>>> import numpy as np
>>> from numpy import linalg as LA
>>> np.set_printoptions(precision=3, suppress=True, linewidth=200)
>>> def tidy(a):
...     return np.round(a, 3) + 0
... 
>>> A = np.array([[-2, 5, -2, 5], [0, 9, 0, 9], [-2, 5, -2, 5], [0, 9, 0, 9]])
>>> r = LA.matrix_rank(A)
>>> r
np.int64(2)
>>> ns = LA.svd(A)[2][r:].T
>>> [int(LA.matrix_rank(A[:, :j + 1])) for j in range(4)]
[1, 2, 2, 2]
>>> tidy(ns @ ns.T)
array([[ 0.5,  0. , -0.5,  0. ],
       [ 0. ,  0.5,  0. , -0.5],
       [-0.5,  0. ,  0.5,  0. ],
       [ 0. , -0.5,  0. ,  0.5]])
>>> tidy(A @ ns)
array([[0., 0.],
       [0., 0.],
       [0., 0.],
       [0., 0.]])
>>> w1 = np.array([[2, 1], [0, 1], [-1, -1], [0, -2]])
>>> beta = np.array([-1, -9])
>>> H = np.maximum(A @ w1 + beta, 0)
>>> H
array([[0, 0],
       [0, 0],
       [0, 0],
       [0, 0]])
>>> (H > 0).mean(axis=0)
array([0., 0.])
>>> (H > 0).astype(int)
array([[0, 0],
       [0, 0],
       [0, 0],
       [0, 0]])
>>> LA.matrix_rank(H)
np.int64(0)
>>> W2 = np.array([[4, 7], [2, 6]])
>>> (H @ W2).round(6).argmax(axis=1)
array([0, 0, 0, 0])
>>> w1 @ W2
array([[ 10,  20],
       [  2,   6],
       [ -6, -13],
       [ -4, -12]])
>>> H @ W2
array([[0, 0],
       [0, 0],
       [0, 0],
       [0, 0]])
>>> Uu, s, vt = LA.svd(A)
>>> np.argmax(s[:-1] / (s[1:] + 1e-6)) + 1
np.int64(2)
>>> M2 = Uu[:, :2] @ np.diag(s[:2]) @ vt[:2]
>>> tidy(M2)
array([[-2.,  5., -2.,  5.],
       [ 0.,  9.,  0.,  9.],
       [-2.,  5., -2.,  5.],
       [ 0.,  9.,  0.,  9.]])
>>> tidy(LA.norm(A - M2) / LA.norm(A))
np.float64(0.0)
>>> tidy(LA.det(2 * A)), tidy(LA.det(A))
(np.float64(0.0), np.float64(0.0))
>>> np.einsum("ij,ji->", A, A)
np.int64(340)
>>> tidy(LA.det(A[::-1]))
np.float64(0.0)
>>> M2 = A[0, 0] * A[1:] - np.outer(A[1:, 0], A[0])
>>> M2
array([[  0, -18,   0, -18],
       [  0,   0,   0,   0],
       [  0, -18,   0, -18]])
>>> A[:, 0] / A[0, 0]
array([ 1., -0.,  1., -0.])
>>> Q, _ = LA.qr(np.array([[0.2, -0.3, 0.5], [1.0, -0.4, -1.3], [-1.8, 2.0, -0.5]]))
>>> arr = 3 * Q
>>> tidy(arr)
array([[-0.29 ,  0.524,  2.94 ],
       [-1.45 , -2.606,  0.322],
       [ 2.61 , -1.39 ,  0.505]])
>>> M2 = np.array([[2, 3], [1, 2], [0, 3], [1, 0]])
>>> np.einsum("ij->j", A)
array([-4, 28, -4, 28])
>>> M2.T @ A.T
array([[ 6, 18,  6, 18],
       [-2, 18, -2, 18]])
>>> LA.matrix_rank(np.vstack([A, M2.T]))
np.int64(4)
>>> LA.matrix_rank(A @ M2)
np.int64(2)
>>> tidy(LA.svd(arr, compute_uv=False))
array([3., 3., 3.])
>>> tidy(LA.norm(arr))
np.float64(5.196)
>>> np.count_nonzero(arr)
np.int64(9)
>>> LA.rank(arr)
Traceback (most recent call last):
  File "<python-input-44>", line 1, in <module>
    LA.rank(arr)
    ^^^^^^^
AttributeError: module 'numpy.linalg' has no attribute 'rank'
>>> tidy(arr.sum(axis=0))
array([ 0.87 , -3.472,  3.766])
>>> arr.shape
(3, 3)
>>> J = np.array([[-1, -2, -1, 1, -2, -2],
...     [-1, -1, -2, -1, -1, 2],
...     [-4, -5, -7, -2, -5, 4]])
>>> M2 = J / LA.norm(J, axis=1)
Traceback (most recent call last):
  File "<python-input-48>", line 1, in <module>
    M2 = J / LA.norm(J, axis=1)
         ~~^~~~~~~~~~~~~~~~~~~~
ValueError: operands could not be broadcast together with shapes (3,6) (3,) 
>>> M2 = J / LA.norm(J, axis=1, keepdims=True)
>>> C2 = M2 @ M2.T
>>> (np.abs(C2) > 0.9).astype(int)
array([[1, 0, 0],
       [0, 1, 1],
       [0, 1, 1]])
>>> np.argwhere(np.triu(np.abs(C2) > 0.95, 1))
array([], shape=(0, 2), dtype=int64)
>>> Uu, s, vt = LA.svd(J)
>>> evecs = vt[:(s > 1e-8).sum()]
>>> rng = np.random.default_rng(12890)
>>> vec = J[1] + 3 * J[0] + rng.integers(2) * np.eye(6)[3]
>>> vec
array([-4., -7., -5.,  2., -7., -4.])
>>> LA.matrix_rank(np.vstack([J, vec]))
np.int64(2)
>>> np.allclose(evecs.T @ evecs @ vec, vec)
True
>>> tidy(LA.norm(vec - evecs.T @ evecs @ vec))
np.float64(0.0)
>>> tidy(np.diag(evecs.T @ evecs))
array([0.131, 0.312, 0.364, 0.176, 0.313, 0.705])
>>> [round(float(x), 3) for x in LA.svd(J, compute_uv=False)[:3]]
[12.207, 3.605, 0.0]
>>> tidy(LA.norm(J, 2) / LA.norm(J))
np.float64(0.959)
>>> tidy(J @ LA.pinv(J) @ J)
array([[-1., -2., -1.,  1., -2., -2.],
       [-1., -1., -2., -1., -1.,  2.],
       [-4., -5., -7., -2., -5.,  4.]])
>>> tidy(np.trace(LA.pinv(J) @ J))
np.float64(2.0)
>>> Uu, s, vt = LA.svd(J)
>>> np.argmax(s[:-1] / (s[1:] + 1e-6)) + 1
np.int64(2)
>>> tidy(s)
array([12.207,  3.605,  0.   ])
>>> M2 = Uu[:, :2] @ np.diag(s[:2]) @ vt[:2]
>>> tidy(np.abs(J - M2).max())
np.float64(0.0)
>>> LA.matrix_rank(J, rtol=0.05)
np.int64(2)
>>> M = np.loadtxt("arr.csv", delimiter=",")
>>> tidy(M)
array([[ 0.443,  0.358, -0.589,  0.572, -1.447, -0.153,  0.464, -0.086,  0.678, -0.449],
       [-0.739,  0.821,  0.554, -0.705, -0.25 , -1.304,  0.399,  0.13 ,  0.135,  0.142],
       [-0.246, -0.691,  0.962,  0.237, -0.438, -0.049, -0.957,  0.379,  1.08 ,  0.245],
       [-0.148,  0.544,  0.12 ,  1.561,  0.766, -0.316,  0.307,  0.609,  0.172,  0.219],
       [ 0.739,  1.124,  0.808, -0.414, -0.09 ,  0.998,  0.113,  0.541,  0.133,  0.199],
       [-0.886, -0.489, -0.123, -0.042, -0.629,  0.539,  0.571,  1.254, -0.594,  0.141],
       [ 0.492, -0.472, -0.393, -0.325,  0.182, -0.127,  0.794,  0.043,  0.655,  1.471],
       [ 0.345,  0.298, -0.088,  0.364, -0.704, -0.379, -0.897, -0.036, -1.054,  1.047],
       [-0.295,  0.591, -1.254, -0.448,  0.312,  0.044, -0.917,  0.712,  0.585,  0.033],
       [ 1.182, -0.509,  0.061, -0.266,  0.183, -0.852, -0.026,  1.042, -0.271, -0.593]])
>>> t = np.radians(90)
>>> r_ = np.eye(10)
>>> r_[8, 8] = r_[5, 5] = np.cos(t)
>>> r_[8, 5], r_[5, 8] = -np.sin(t), np.sin(t)
>>> tidy(r_)
array([[ 1.,  0.,  0.,  0.,  0.,  0.,  0.,  0.,  0.,  0.],
       [ 0.,  1.,  0.,  0.,  0.,  0.,  0.,  0.,  0.,  0.],
       [ 0.,  0.,  1.,  0.,  0.,  0.,  0.,  0.,  0.,  0.],
       [ 0.,  0.,  0.,  1.,  0.,  0.,  0.,  0.,  0.,  0.],
       [ 0.,  0.,  0.,  0.,  1.,  0.,  0.,  0.,  0.,  0.],
       [ 0.,  0.,  0.,  0.,  0.,  0.,  0.,  0.,  1.,  0.],
       [ 0.,  0.,  0.,  0.,  0.,  0.,  1.,  0.,  0.,  0.],
       [ 0.,  0.,  0.,  0.,  0.,  0.,  0.,  1.,  0.,  0.],
       [ 0.,  0.,  0.,  0.,  0., -1.,  0.,  0.,  0.,  0.],
       [ 0.,  0.,  0.,  0.,  0.,  0.,  0.,  0.,  0.,  1.]])
>>> M2 = M @ r_.T
>>> tidy(LA.svd(M, compute_uv=False)), tidy(LA.svd(M2, compute_uv=False))
(array([2., 2., 2., 2., 2., 2., 2., 2., 2., 2.]), array([2., 2., 2., 2., 2., 2., 2., 2., 2., 2.]))
>>> np.allclose(M @ M.T, M2 @ M2.T)
True
>>> M2 = np.array([[-2, -3, 3],
...     [0, 1, -3],
...     [1, 3, 1],
...     [-2, 2, 0],
...     [1, -2, -3],
...     [2, 2, -1],
...     [-1, -3, 2],
...     [-2, 2, -3],
...     [-2, 2, 3],
...     [0, -3, -2]])
>>> tidy(np.einsum("ij->j", M))
array([ 0.886,  1.575,  0.056,  0.534, -2.115, -1.6  , -0.148,  4.588,  1.518,  2.456])
>>> np.vstack([M, M2.T]).shape
(13, 10)
>>> tidy(np.einsum("ij,ij->i", M, M))
array([4., 4., 4., 4., 4., 4., 4., 4., 4., 4.])
>>> LA.matrix_rank(M @ M2)
np.int64(3)
>>> data = np.load("case3.npy")
>>> data
array([[-1,  0,  1,  2,  3,  4,  5,  6,  7],
       [ 8,  9, 10, 11, 12, 13, 14, 15, 16],
       [17, 18, 19, 20, 21, 22, 23, 24, 25],
       [26, 27, 28, 29, 30, 31, 32, 33, 34]])
>>> np.count_nonzero(data)
np.int64(35)
>>> data.mean(axis=0)
array([12.5, 13.5, 14.5, 15.5, 16.5, 17.5, 18.5, 19.5, 20.5])
>>> data[:, 9]
Traceback (most recent call last):
  File "<python-input-91>", line 1, in <module>
    data[:, 9]
    ~~~~^^^^^^
IndexError: index 9 is out of bounds for axis 1 with size 9
>>> np.zeros(4, 9)
Traceback (most recent call last):
  File "<python-input-92>", line 1, in <module>
    np.zeros(4, 9)
    ~~~~~~~~^^^^^^
TypeError: Cannot interpret '9' as a data type
>>> Uu, s, vt = LA.svd(data)
>>> np.argmax(s[:-1] / (s[1:] + 1e-6)) + 1
np.int64(2)
>>> tidy(s)
array([116.712,   8.014,   0.   ,   0.   ])
>>> M2 = Uu[:, :2] @ np.diag(s[:2]) @ vt[:2]
>>> tidy(LA.norm(data - M2, 2)), tidy(s[2])
(np.float64(0.0), np.float64(0.0))
>>> tidy(M2)
array([[-1.,  0.,  1.,  2.,  3.,  4.,  5.,  6.,  7.],
       [ 8.,  9., 10., 11., 12., 13., 14., 15., 16.],
       [17., 18., 19., 20., 21., 22., 23., 24., 25.],
       [26., 27., 28., 29., 30., 31., 32., 33., 34.]])
>>> tidy(np.abs(data - M2).max())
np.float64(0.0)
>>> E = np.loadtxt("x.csv", delimiter=",")
>>> E
array([[2., 0., 0.],
       [3., 0., 0.],
       [1., 2., 0.],
       [3., 0., 0.],
       [1., 2., 0.],
       [2., 0., 0.],
       [1., 2., 0.],
       [2., 0., 0.],
       [3., 0., 0.],
       [1., 2., 0.],
       [2., 0., 0.],
       [1., 2., 0.],
       [1., 2., 0.],
       [3., 0., 0.],
       [1., 2., 0.],
       [3., 0., 0.]])
>>> r = LA.matrix_rank(E)
>>> r
np.int64(2)
>>> ns = LA.svd(E)[2][r:].T
>>> LA.matrix_rank(E.T @ E), LA.matrix_rank(E @ E.T)
(np.int64(2), np.int64(2))
>>> np.allclose(E @ ns, 0)
True
>>> [int(LA.matrix_rank(E[:i])) for i in range(1, len(E) + 1)]
[1, 1, 2, 2, 2, 2, 2, 2, 2, 2, 2, 2, 2, 2, 2, 2]
>>> ns.shape
(3, 1)
>>> [int(LA.matrix_rank(E[:, :j + 1])) for j in range(3)]
[1, 2, 2]
